% python3 -q
>>> import numpy as np
>>> np.set_printoptions(precision=3, suppress=True, linewidth=100, sign=" ")
>>> W2 = 3 * np.array([[0.8, 0.5, 0.7], [0.2, -1.0, 0.1], [0.3, 1.1, 0.6]])
>>> rng = np.random.default_rng(82013)
>>> idx = rng.integers(0, 3, 17)
>>> mat = W2[idx] + rng.normal(size=(17, 3))
>>> mat
array([[ 0.266, -3.002,  1.923],
       [ 3.306,  1.251,  1.789],
       [ 2.315,  1.581,  0.814],
       [ 2.369,  1.642,  1.18 ],
       [ 2.217,  2.271,  0.634],
       [ 1.595,  2.809,  3.873],
       [ 0.156, -1.744,  0.627],
       [ 2.545, -3.226,  0.963],
       [ 0.977, -3.002,  2.53 ],
       [-0.579, -3.078, -0.101],
       [-0.121, -3.895,  0.877],
       [ 4.417,  1.764,  4.109],
       [ 1.575,  1.201, -0.376],
       [ 1.05 ,  2.676,  2.251],
       [ 2.305,  0.894,  2.866],
       [ 0.633,  1.955,  1.571],
       [ 1.057, -2.399,  0.001]])
>>> Ac = mat - mat.mean(axis=0)
>>> U, sigma, VT = np.linalg.svd(Ac, full_matrices=False)
>>> np.round(Ac.mean(axis=0), 3) + 0
array([ 0.,  0.,  0.])
>>> np.abs(VT[0]).argmax()
np.int64(1)
>>> np.searchsorted(np.cumsum(sigma ** 2) / (sigma ** 2).sum(), 0.9) + 1
np.int64(2)
>>> sigma
array([ 10.635,   4.99 ,   3.761])
>>> vec = np.array([2, 0, 0])
>>> y = mat @ vec
>>> np.round(np.linalg.solve(mat.T @ mat, mat.T @ y), 3) + 0
array([ 2.,  0.,  0.])
>>> np.round(np.linalg.lstsq(mat, y)[0], 3) + 0
array([ 2.,  0.,  0.])
>>> np.round(np.linalg.pinv(mat) @ mat, 3) + 0
array([[ 1.,  0.,  0.],
       [ 0.,  1.,  0.],
       [ 0.,  0.,  1.]])
>>> y = y + 0.05 * rng.normal(size=17)
>>> y
array([ 0.507,  6.587,  4.711,  4.76 ,  4.429,  3.172,  0.333,  5.011,  2.025, -1.18 , -0.191,
        8.904,  3.08 ,  2.055,  4.54 ,  1.228,  2.073])
>>> c, *_ = np.linalg.lstsq(mat, y)
>>> round(np.linalg.norm(y - mat @ c), 3)
np.float64(0.207)
>>> [round(float(np.linalg.norm(np.linalg.solve(mat.T @ mat + lam * np.eye(3), mat.T @ y))), 2) for lam in (0, 1, 10, 100)]
[2.0, 1.92, 1.54, 0.78]
>>> c
array([ 1.996, -0.001,  0.004])
>>> arr = np.load("data.npy")
>>> arr
array([[ 0.063, -0.031,  0.235, -0.016, -0.047],
       [-0.031,  0.016, -0.118,  0.008,  0.024],
       [ 0.235, -0.118,  0.882, -0.059, -0.176],
       [-0.016,  0.008, -0.059,  0.004,  0.012],
       [-0.047,  0.024, -0.176,  0.012,  0.035]])
>>> def softmax(z):
...     e = np.exp(z - z.max(axis=-1, keepdims=True))
...     return e / e.sum(axis=-1, keepdims=True)
... 
>>> softmax(arr[3])
array([ 0.199,  0.204,  0.19 ,  0.203,  0.204])
>>> softmax(arr[3] + 2)
array([ 0.199,  0.204,  0.19 ,  0.203,  0.204])
>>> softmax(10 * arr[3])
array([ 0.184,  0.232,  0.119,  0.223,  0.242])
>>> att = arr @ arr.T / np.sqrt(5)
>>> softmax(att).round(6).argmax(axis=1)
array([ 2,  4,  2,  4,  4])
>>> K = np.load("x.npy")
>>> K
array([[ 0.707, -0.707,  0.   ,  0.   ,  0.   ,  0.   ,  0.   ],
       [ 0.707,  0.707,  0.   ,  0.   ,  0.   ,  0.   ,  0.   ],
       [ 0.   ,  0.   ,  1.   ,  0.   ,  0.   ,  0.   ,  0.   ],
       [ 0.   ,  0.   ,  0.   ,  1.   ,  0.   ,  0.   ,  0.   ],
       [ 0.   ,  0.   ,  0.   ,  0.   ,  1.   ,  0.   ,  0.   ],
       [ 0.   ,  0.   ,  0.   ,  0.   ,  0.   ,  1.   ,  0.   ],
       [ 0.   ,  0.   ,  0.   ,  0.   ,  0.   ,  0.   ,  1.   ]])
>>> np.sort(np.linalg.eigvals(K).real)
array([ 0.707,  0.707,  1.   ,  1.   ,  1.   ,  1.   ,  1.   ])
>>> np.flatnonzero(np.linalg.matrix_power((K != 0) + (K.T != 0) + np.eye(7), 7)[4])
array([ 4])
>>> round(float(np.linalg.det(K)), 3)
1.0
>>> (K != 0).astype(int)
array([[ 1,  1,  0,  0,  0,  0,  0],
       [ 1,  1,  0,  0,  0,  0,  0],
       [ 0,  0,  1,  0,  0,  0,  0],
       [ 0,  0,  0,  1,  0,  0,  0],
       [ 0,  0,  0,  0,  1,  0,  0],
       [ 0,  0,  0,  0,  0,  1,  0],
       [ 0,  0,  0,  0,  0,  0,  1]])
>>> np.linalg.svd(K, compute_uv=False)
array([ 1.,  1.,  1.,  1.,  1.,  1.,  1.])
>>> np.linalg.norm(K, axis=0)
array([ 1.,  1.,  1.,  1.,  1.,  1.,  1.])
>>> vec = np.array([4, 5, 2, 1, 0, 0, 5])
>>> np.sort(np.abs(np.degrees(np.angle(np.linalg.eigvals(K)))))
array([  0.,   0.,   0.,   0.,   0.,  45.,  45.])
>>> 7 - np.linalg.matrix_rank(K - np.eye(7), tol=1e-8)
np.int64(5)
>>> round(float(np.linalg.det(K)), 3)
1.0
>>> q, V = np.linalg.qr(K[:, :5])[0], np.linalg.qr(K[:, 5:])[0]
>>> sigma = np.linalg.svd(q.T @ V, compute_uv=False)
>>> sigma
array([ 0.,  0.])
>>> np.round(np.linalg.norm(q @ q.T - V @ V.T, 2), 3)
np.float64(1.0)
